>>> import numpy as np
>>> import numpy.linalg as la
>>> np.set_printoptions(precision=4, suppress=True, linewidth=140)
>>> tidy = lambda a: np.round(a, 4) + 0
>>> K = np.load("w.npy")
>>> K
array([[ 2., -1.,  3., -1.],
       [ 0.,  0.,  2.,  0.],
       [ 0., -1.,  1.,  1.],
       [ 0., -2.,  2.,  2.]])
>>> # looks like rank 3
>>> Uu, sig, VT = la.svd(K)
>>> vecs = VT[:(sig > 1e-8).sum()]
>>> rng = np.random.default_rng(602742)
>>> vec = K[3] + -3 * K[2] + rng.integers(2) * np.eye(4)[1]
>>> print(vec)
[ 0.  1. -1. -1.]
>>> print(np.allclose(vecs.T @ vecs @ vec, vec))
True
>>> la.matrix_rank(np.vstack([K, vec]))
np.int64(3)
>>> np.allclose(K[:-1].T @ la.lstsq(K[:-1].T, K[-1])[0], K[-1])
True
>>> tidy(K @ la.pinv(K) @ K)
array([[ 2., -1.,  3., -1.],
       [ 0.,  0.,  2.,  0.],
       [ 0., -1.,  1.,  1.],
       [ 0., -2.,  2.,  2.]])
>>> th = np.radians(114)
>>> r_ = np.eye(4)
>>> r_[2, 2] = r_[0, 0] = np.cos(th)
>>> r_[2, 0], r_[0, 2] = -np.sin(th), np.sin(th)
>>> tidy(r_)
array([[-0.4067,  0.    ,  0.9135,  0.    ],
       [ 0.    ,  1.    ,  0.    ,  0.    ],
       [-0.9135,  0.    , -0.4067,  0.    ],
       [ 0.    ,  0.    ,  0.    ,  1.    ]])
>>> other = K @ r_.T
>>> print(tidy(other))
[[ 1.9272 -1.     -3.0473 -1.    ]
 [ 1.8271  0.     -0.8135  0.    ]
 [ 0.9135 -1.     -0.4067  1.    ]
 [ 1.8271 -2.     -0.8135  2.    ]]
>>> tidy(la.det(r_)), tidy(np.trace(r_))
(np.float64(1.0), np.float64(1.1865))
>>> np.allclose(K @ K.T, other @ other.T)
True
>>> tidy(np.abs(la.eigvals(K)).max())
np.float64(2.0)
>>> np.allclose(K, K.T)
False
>>> (K - K.T) / 2
array([[ 0. , -0.5,  1.5, -0.5],
       [ 0.5,  0. ,  1.5,  1. ],
       [-1.5, -1.5,  0. , -0.5],
       [ 0.5, -1. ,  0.5,  0. ]])
>>> assert K == K.T
Traceback (most recent call last):
  File "<python-input-28>", line 1, in <module>
    assert K == K.T
           ^^^^^^^^
ValueError: The truth value of an array with more than one element is ambiguous. Use a.any() or a.all()
>>> np.trace(K)
np.float64(5.0)
>>> tidy(np.sort(np.abs(la.eigvals(K))))
array([0., 1., 2., 2.])
>>> other = np.array([[-3, -1], [-1, 0]])
>>> C = np.kron(other, K)
>>> la.matrix_rank(C)
np.int64(6)
>>> C.shape
(8, 8)
>>> print(tidy(la.norm(C, 2)), tidy(la.norm(other, 2) * la.norm(K, 2)))
16.3162 16.3162
>>> E = np.load("test11.npy")
>>> E
array([[ 5,  6,  7,  8],
       [ 9, 10, 11, 12],
       [13, 14, 15, 16],
       [17, 18, 19, 20],
       [21, 22, 23, 24],
       [25, 26, 27, 28],
       [29, 30, 31, 32]])
>>> Uu, sig, VT = la.svd(E)
>>> vecs = VT[:(sig > 1e-8).sum()]
>>> vec = E[0] + -3 * E[1] + rng.integers(2) * np.eye(4)[2]
>>> vec
array([-22., -24., -26., -28.])
>>> tidy(vecs.T @ vecs)
array([[ 0.7,  0.4,  0.1, -0.2],
       [ 0.4,  0.3,  0.2,  0.1],
       [ 0.1,  0.2,  0.3,  0.4],
       [-0.2,  0.1,  0.4,  0.7]])
>>> tidy(np.diag(vecs.T @ vecs))
array([0.7, 0.3, 0.3, 0.7])
>>> tidy(la.norm(vec - vecs.T @ vecs @ vec))
np.float64(0.0)
>>> np.allclose(vecs.T @ vecs @ vec, vec)
True
>>> la.matrix_rank(np.vstack([E, vec]))
np.int64(2)
